% python3 -q
>>> import numpy as np
>>> import numpy.linalg as la
>>> np.set_printoptions(precision=1, suppress=True, linewidth=120, floatmode="fixed")
>>> def rnd(a):
...     return np.round(a, 1) + 0
... 
>>> A = np.array([[3, 4, 0, 1, 4],
...     [4, 3, 4, 0, 1],
...     [1, 4, 3, 4, 0],
...     [0, 1, 4, 3, 4],
...     [4, 0, 1, 4, 3]])
>>> np.allclose(A @ A.T, A.T @ A)
True
>>> A @ np.ones(5)
array([12.0, 12.0, 12.0, 12.0, 12.0])
>>> rnd(np.poly(A))
array([    1.0,   -15.0,    10.0,   350.0,  -215.0, -2892.0])
>>> rnd(la.eigvals(A))
array([12.0+0.0j, -3.2+1.0j, -3.2-1.0j,  4.7+0.6j,  4.7-0.6j])
>>> rnd(la.det(A[::-1]))
np.float64(2892.0)
>>> np.kron(np.eye(2, dtype=int), A)
array([[3, 4, 0, 1, 4, 0, 0, 0, 0, 0],
       [4, 3, 4, 0, 1, 0, 0, 0, 0, 0],
       [1, 4, 3, 4, 0, 0, 0, 0, 0, 0],
       [0, 1, 4, 3, 4, 0, 0, 0, 0, 0],
       [4, 0, 1, 4, 3, 0, 0, 0, 0, 0],
       [0, 0, 0, 0, 0, 3, 4, 0, 1, 4],
       [0, 0, 0, 0, 0, 4, 3, 4, 0, 1],
       [0, 0, 0, 0, 0, 1, 4, 3, 4, 0],
       [0, 0, 0, 0, 0, 0, 1, 4, 3, 4],
       [0, 0, 0, 0, 0, 4, 0, 1, 4, 3]])
>>> rnd(la.det(2 * A)), rnd(la.det(A))
(np.float64(92544.0), np.float64(2892.0))
>>> rng = np.random.default_rng(487)
>>> labels = rng.integers(0, 2, 7)
>>> K = (labels[:, None] == labels) * -1 + np.eye(7)
>>> K
array([[ 0.0, -1.0,  0.0,  0.0, -1.0, -1.0, -1.0],
       [-1.0,  0.0,  0.0,  0.0, -1.0, -1.0, -1.0],
       [ 0.0,  0.0,  0.0, -1.0,  0.0,  0.0,  0.0],
       [ 0.0,  0.0, -1.0,  0.0,  0.0,  0.0,  0.0],
       [-1.0, -1.0,  0.0,  0.0,  0.0, -1.0, -1.0],
       [-1.0, -1.0,  0.0,  0.0, -1.0,  0.0, -1.0],
       [-1.0, -1.0,  0.0,  0.0, -1.0, -1.0,  0.0]])
>>> (la.matrix_power((K != 0) + (K.T != 0) + np.eye(7), 7) > 0).astype(int)
array([[1, 1, 0, 0, 1, 1, 1],
       [1, 1, 0, 0, 1, 1, 1],
       [0, 0, 1, 1, 0, 0, 0],
       [0, 0, 1, 1, 0, 0, 0],
       [1, 1, 0, 0, 1, 1, 1],
       [1, 1, 0, 0, 1, 1, 1],
       [1, 1, 0, 0, 1, 1, 1]])
>>> rnd(np.sort(la.eigvals(K).real))
array([-4.0, -1.0,  1.0,  1.0,  1.0,  1.0,  1.0])
>>> labels = rng.permutation(7)
>>> labels
array([3, 6, 2, 4, 1, 5, 0])
>>> A2 = K[labels][:, labels]
>>> rnd(np.sort(np.abs(la.eigvals(A2))))
array([1.0, 1.0, 1.0, 1.0, 1.0, 1.0, 4.0])
>>> np.trace(A2)
np.float64(0.0)
>>> A2
array([[ 0.0,  0.0, -1.0,  0.0,  0.0,  0.0,  0.0],
       [ 0.0,  0.0,  0.0, -1.0, -1.0, -1.0, -1.0],
       [-1.0,  0.0,  0.0,  0.0,  0.0,  0.0,  0.0],
       [ 0.0, -1.0,  0.0,  0.0, -1.0, -1.0, -1.0],
       [ 0.0, -1.0,  0.0, -1.0,  0.0, -1.0, -1.0],
       [ 0.0, -1.0,  0.0, -1.0, -1.0,  0.0, -1.0],
       [ 0.0, -1.0,  0.0, -1.0, -1.0, -1.0,  0.0]])
>>> A2 = la.inv(K)
>>> rnd(la.slogdet(K)[0])
np.float64(1.0)
>>> print(rnd(la.det(K) * A2))
[[ 3.0 -1.0  0.0  0.0 -1.0 -1.0 -1.0]
 [-1.0  3.0  0.0  0.0 -1.0 -1.0 -1.0]
 [ 0.0  0.0  0.0 -4.0  0.0  0.0  0.0]
 [ 0.0  0.0 -4.0  0.0  0.0  0.0  0.0]
 [-1.0 -1.0  0.0  0.0  3.0 -1.0 -1.0]
 [-1.0 -1.0  0.0  0.0 -1.0  3.0 -1.0]
 [-1.0 -1.0  0.0  0.0 -1.0 -1.0  3.0]]
>>> print(rnd(la.cond(K)))
4.0
>>> A2 = np.array([[5, 8, 1, -3, 0],
...     [1, -4, 7, 7, 6],
...     [-3, 5, -6, -6, -3],
...     [-6, 0, -4, -5, 9],
...     [-7, -3, 4, -8, -3]])
>>> data = np.triu(A2, 1)
>>> data
array([[ 0,  8,  1, -3,  0],
       [ 0,  0,  7,  7,  6],
       [ 0,  0,  0, -6, -3],
       [ 0,  0,  0,  0,  9],
       [ 0,  0,  0,  0,  0]])
>>> np.argsort(-la.norm(data, axis=0).round(6), kind="stable")[:3]
array([4, 3, 1])
>>> la.matrix_rank(data, rtol=0.1)
np.int64(4)
>>> hat = np.triu(np.array([[0, 1, 2, 3, 1],
...     [0, 2, 2, 3, 0],
...     [2, 1, 1, 0, 0],
...     [1, 1, 3, 0, 1],
...     [2, 2, 3, 1, 2]]), 1) + np.eye(5)
>>> A2 = hat @ data @ la.inv(hat)
>>> print(la.matrix_rank(A2))
4
>>> print(np.poly(A2))
[1.0 0.0 0.0 0.0 0.0 0.0]
>>> rk = la.matrix_rank(data)
>>> rk
np.int64(4)
>>> ns = la.svd(data)[2][rk:].T
>>> [int(la.matrix_rank(np.delete(data, i, axis=0))) for i in range(5)]
[3, 3, 3, 3, 4]
>>> [int(la.matrix_rank(data[:, :j + 1])) for j in range(5)]
[0, 1, 2, 3, 4]
>>> [int(la.matrix_rank(data[:i])) for i in range(1, len(data) + 1)]
[1, 2, 3, 4, 4]
>>> print(la.matrix_rank(data.T @ data), la.matrix_rank(data @ data.T))
4 4
>>> A2 = data + rng.integers(-2, 3, (5, 4)) @ rng.integers(-2, 3, (4, 5))
>>> A2
array([[  5,   8,   4,   7,   2],
       [  3,  -2,   9,  14,   9],
       [  1,  -1,  -3, -13,  -1],
       [ -2,   0,   1,  -2,   9],
       [  6,   2,  -2,   2,   0]])
>>> print(np.abs(A2 - data).sum(axis=1))
[20 17 14  5 12]
>>> labels = rng.permutation(5)
>>> labels
array([4, 0, 3, 1, 2])
>>> A2 = data[labels][:, labels]
>>> rnd(np.sort(np.abs(la.eigvals(A2))))
array([0.0, 0.0, 0.0, 0.0, 0.0])
>>> print(np.trace(A2))
0
>>> print(np.diag(A2))
[0 0 0 0 0]
>>> print(np.allclose(A2, data))
False
>>> W0 = np.load("block3.npy")
>>> W0
array([[-12.0, -14.9,   2.1,  19.9],
       [-19.1, -18.8,  -5.0,  23.2],
       [ -1.9,   1.8, -12.9,  -8.1],
       [  2.0,  18.1,   1.0, -16.2]])
>>> r0 = np.array([2, 1, 2, 1])
>>> A2 = W0 + np.outer(r0, np.eye(4)[3])
>>> la.matrix_rank(A2 - W0)
np.int64(1)
>>> rnd(np.abs(la.eigvals(W0)).max())
np.float64(47.4)
>>> rnd((W0 + W0.T) / 2)
array([[-12.0, -17.0,   0.1,  11.0],
       [-17.0, -18.8,  -1.6,  20.6],
       [  0.1,  -1.6, -12.9,  -3.6],
       [ 11.0,  20.6,  -3.6, -16.2]])
>>> rnd(np.trace(W0))
np.float64(-59.9)
>>> print(rnd((W0 - W0.T) / 2))
[[ 0.0  2.1  2.0  9.0]
 [-2.1  0.0 -3.4  2.5]
 [-2.0  3.4  0.0 -4.6]
 [-9.0 -2.5  4.6  0.0]]
>>> w1 = np.array([[2, 2, 2, 0, 1],
...     [1, 1, 2, 3, 0],
...     [2, 1, 2, 2, 0],
...     [0, 0, 2, 3, 1],
...     [2, 0, 2, 3, 3],
...     [3, 2, 3, 2, 2],
...     [0, 2, 1, 3, 0]])
>>> c = np.array([-2, 0, 1, -2, 0])
>>> hid = np.maximum(K @ w1 + c, 0)
>>> la.matrix_rank(hid)
np.int64(0)
>>> basis = np.array([[-3, 0, -3], [2, 2, -1], [2, 3, 2], [0, 2, -3], [1, -2, 1]])
>>> hid @ basis
array([[0.0, 0.0, 0.0],
       [0.0, 0.0, 0.0],
       [0.0, 0.0, 0.0],
       [0.0, 0.0, 0.0],
       [0.0, 0.0, 0.0],
       [0.0, 0.0, 0.0],
       [0.0, 0.0, 0.0]])
>>> (hid @ basis).round(6).argmax(axis=1)
array([0, 0, 0, 0, 0, 0, 0])
>>> arr = np.loadtxt("data.csv", delimiter=",")
>>> arr
array([[ 24.3, -23.6, -17.1,  -2.2,  33.0],
       [  2.9,  -9.8,  10.0, -32.2,  -1.6],
       [ 24.3, -22.3, -18.7,  -2.3,  32.6],
       [  3.7, -10.6,   9.4, -31.9,  -1.9],
       [  2.7,  -9.3,   9.8, -31.8,  -0.5],
       [ 22.0, -22.4, -18.6,  -1.0,  31.6],
       [ -8.5,  22.5,  -4.0,  -7.6, -26.9],
       [ 23.4, -22.7, -18.4,  -1.6,  30.6],
       [-10.0,  20.3,  -4.9,  -9.8, -26.3],
       [  2.0, -10.7,   9.6, -33.6,  -3.2],
       [ -8.0,  21.9,  -7.2,  -8.4, -25.5],
       [ -7.4,  22.5,  -3.8,  -8.3, -26.9],
       [ -7.0,  21.0,  -5.8,  -7.7, -24.8],
       [  1.8,  -9.5,   9.4, -32.2,  -1.7],
       [  1.2,  -9.7,   9.1, -30.5,  -2.7],
       [ 23.4, -21.5, -18.5,  -2.7,  31.7],
       [ -7.6,  21.2,  -3.5,  -9.0, -25.6],
       [ 24.7, -21.5, -17.4,  -1.6,  30.7],
       [ -6.0,  20.8,  -4.3,  -6.7, -24.8],
       [ -7.9,  22.4,  -4.6,  -7.9, -25.7]])
>>> r0 = np.array([1, 3])
>>> print(rnd(np.correlate(arr[9], arr[3], "full")))
[  -3.8  -43.5  341.9 -364.2 1289.0 -355.1  361.6  -90.4  -11.8]
>>> rnd(np.polyval(r0, arr[9]))
array([  5.0,  -7.7,  12.6, -30.6,  -0.2])
>>> rnd(np.convolve(arr[9], r0))
array([   2.0,   -4.7,  -22.5,   -4.8, -104.0,   -9.6])
>>> cen = (arr - arr.mean(axis=0)) / arr.std(axis=0)
>>> rnd(cen.std(axis=0))
array([1.0, 1.0, 1.0, 1.0, 1.0])
>>> np.argwhere(np.abs(cen) > 2)
array([], shape=(0, 2), dtype=int64)
>>> c = la.lstsq(np.delete(cen, 3, axis=1), cen[:, 3])[0]
>>> rnd(1 - np.var(cen[:, 3] - np.delete(cen, 3, axis=1) @ c))
np.float64(1.0)
>>> np.abs(c).argmax()
np.int64(1)
>>> F = np.load("out15.npy")
>>> print(F)
[[ 0.0 -1.2  0.5  0.5 -0.6 -0.6]
 [ 0.5  0.6 -1.3  1.2 -1.6 -0.7]
 [ 0.1 -1.1  0.6 -0.9  1.1 -1.4]
 [ 0.3 -0.4  0.3 -1.6  0.5  1.1]
 [ 0.3  0.1 -0.2  0.6 -0.7  0.2]]
>>> A2 = F / la.norm(F, axis=1, keepdims=True)
>>> C2 = A2 @ A2.T
>>> np.argwhere(np.triu(np.abs(C2) > 0.95, 1))
array([], shape=(0, 2), dtype=int64)
>>> rnd(la.norm(A2, axis=1))
array([1.0, 1.0, 1.0, 1.0, 1.0])
>>> (C2 - 2 * np.eye(5)).round(6).argmax(axis=1)
array([2, 4, 0, 2, 1])
>>> rnd(C2)
array([[ 1.0,  0.1,  0.4, -0.3,  0.2],
       [ 0.1,  1.0, -0.5, -0.7,  0.8],
       [ 0.4, -0.5,  1.0,  0.2, -0.7],
       [-0.3, -0.7,  0.2,  1.0, -0.5],
       [ 0.2,  0.8, -0.7, -0.5,  1.0]])
>>> C2 = np.cov(arr, rowvar=False)
>>> print(rnd(la.eigvalsh(C2)[::-1]))
[1164.0  283.4    1.0    0.4    0.3]
>>> np.argwhere(np.triu(np.abs(np.corrcoef(arr.T)) > 0.8, 1))
array([[0, 1],
       [0, 4],
       [1, 4],
       [2, 3]])
>>> rnd(np.polyfit(arr[:, 4], arr[:, 0], 1))
array([0.5, 5.5])
>>> C2.shape
(5, 5)
>>> print(rnd(np.corrcoef(arr.T)))
[[ 1.0 -0.9 -0.6  0.3  1.0]
 [-0.9  1.0  0.2  0.1 -0.9]
 [-0.6  0.2  1.0 -0.9 -0.5]
 [ 0.3  0.1 -0.9  1.0  0.2]
 [ 1.0 -0.9 -0.5  0.2  1.0]]
>>> rnd(np.corrcoef(arr[:, 4], arr[:, 0])[0, 1])
np.float64(1.0)
>>> m1 = np.load("arr.npy")
>>> rnd(m1)
array([[ 0.4,  0.3,  0.7,  0.4, -0.4],
       [-0.5,  0.4, -0.4,  0.3, -0.6],
       [-0.5, -0.2,  0.2,  0.7,  0.5],
       [-0.2, -0.8,  0.2,  0.0, -0.5],
       [-0.6,  0.3,  0.5, -0.5,  0.0]])
>>> x0 = np.array([-2, -5, 7, 6, 2])
>>> y = m1 @ x0
>>> rnd(y)
array([ 4.4, -3.0,  8.3,  4.6,  0.4])
>>> print(rnd(la.solve(m1.T, m1[1])))
[0.0 1.0 0.0 0.0 0.0]
>>> rnd(la.solve(m1, m1[:, 0]))
array([1.0, 0.0, 0.0, 0.0, 0.0])
>>> rnd(la.norm(F, axis=1))
array([1.6, 2.6, 2.4, 2.1, 1.0])
>>> rnd(F[1] @ F[4])
np.float64(2.2)
>>> rnd(la.norm(F, axis=0))
array([0.7, 1.8, 1.6, 2.3, 2.2, 2.0])
>>> Q, r_ = la.qr(m1)
>>> print(rnd(Q @ r_))
[[ 0.4  0.3  0.7  0.4 -0.4]
 [-0.5  0.4 -0.4  0.3 -0.6]
 [-0.5 -0.2  0.2  0.7  0.5]
 [-0.2 -0.8  0.2  0.0 -0.5]
 [-0.6  0.3  0.5 -0.5  0.0]]
>>> Q.shape, r_.shape
((5, 5), (5, 5))
>>> rnd(np.trace(Q @ Q.T))
np.float64(5.0)
>>> np.allclose(r_.T @ r_, m1.T @ m1)
True
>>> rnd(Q)
array([[-0.4, -0.3, -0.7, -0.4,  0.4],
       [ 0.5, -0.4,  0.4, -0.3,  0.6],
       [ 0.5,  0.2, -0.2, -0.7, -0.5],
       [ 0.2,  0.8, -0.2,  0.0,  0.5],
       [ 0.6, -0.3, -0.5,  0.5,  0.0]])
>>> rnd(r_)
array([[-1.0,  0.0,  0.0,  0.0,  0.0],
       [ 0.0, -1.0,  0.0,  0.0,  0.0],
       [ 0.0,  0.0, -1.0,  0.0,  0.0],
       [ 0.0,  0.0,  0.0, -1.0,  0.0],
       [ 0.0,  0.0,  0.0,  0.0, -1.0]])
>>> M = np.loadtxt("sample17.csv", delimiter=",")
>>> M
array([[-0.1,  2.3,  1.9,  0.9,  0.5],
       [-0.1,  2.9,  2.2,  1.8,  1.3],
       [ 0.1,  2.6,  2.4,  1.2,  0.6],
       [ 0.2,  3.3,  1.8,  0.9,  0.5],
       [ 0.1,  2.5,  1.9,  1.1,  1.6],
       [ 0.2,  3.0,  2.0,  1.4,  1.1],
       [ 0.0,  2.9,  1.9,  1.1,  0.9],
       [-0.3,  2.7,  2.1,  1.5,  0.9],
       [-0.1,  3.6,  2.1,  0.9,  1.1],
       [-0.2,  3.1,  2.1,  1.1,  1.9],
       [ 0.0,  2.6,  2.0,  1.1,  0.3],
       [ 0.1,  3.0,  2.6,  0.9,  1.4],
       [ 0.2,  3.3,  2.6,  0.8,  0.8],
       [-0.3,  3.1,  1.7,  1.3,  0.6],
       [ 0.0,  3.2,  1.7,  1.0,  1.0],
       [ 0.2,  2.8,  2.0,  1.3,  1.1],
       [-0.2,  3.0,  2.1,  0.4,  0.6],
       [ 0.4,  1.8,  2.0,  2.1,  3.1],
       [ 0.4,  2.1,  1.8,  2.3,  3.0],
       [ 0.1,  2.1,  1.6,  1.8,  3.2],
       [-0.1,  2.0,  1.7,  2.0,  3.1],
       [ 0.0,  2.1,  1.8,  2.7,  3.0],
       [ 0.1,  2.2,  1.9,  1.5,  3.4],
       [ 0.6,  2.6,  2.2,  1.9,  3.3],
       [ 0.1,  1.4,  2.4,  2.2,  3.2],
       [ 0.1,  1.7,  2.2,  1.8,  2.6],
       [-0.3,  2.3,  2.2,  1.7,  3.5],
       [ 0.1,  2.1,  2.4,  2.3,  3.3],
       [-0.3,  2.5,  2.0,  2.2,  2.8],
       [-0.4,  2.7,  1.9,  1.5,  3.4],
       [ 0.1,  2.2,  1.8,  2.6,  3.4],
       [ 0.2,  1.8,  2.4,  2.2,  3.2],
       [-0.1,  2.5,  2.1,  2.1,  2.0],
       [ 0.1,  1.9,  2.2,  2.0,  3.0]])
>>> A2 = M / np.sqrt((M ** 2).mean(axis=1, keepdims=True))
>>> rnd(la.norm(A2, axis=1))
array([2.2, 2.2, 2.2, 2.2, 2.2, 2.2, 2.2, 2.2, 2.2, 2.2, 2.2, 2.2, 2.2, 2.2, 2.2, 2.2, 2.2, 2.2, 2.2, 2.2, 2.2, 2.2,
       2.2, 2.2, 2.2, 2.2, 2.2, 2.2, 2.2, 2.2, 2.2, 2.2, 2.2, 2.2])
>>> rnd(A2[26])
array([-0.1,  1.0,  1.0,  0.8,  1.6])
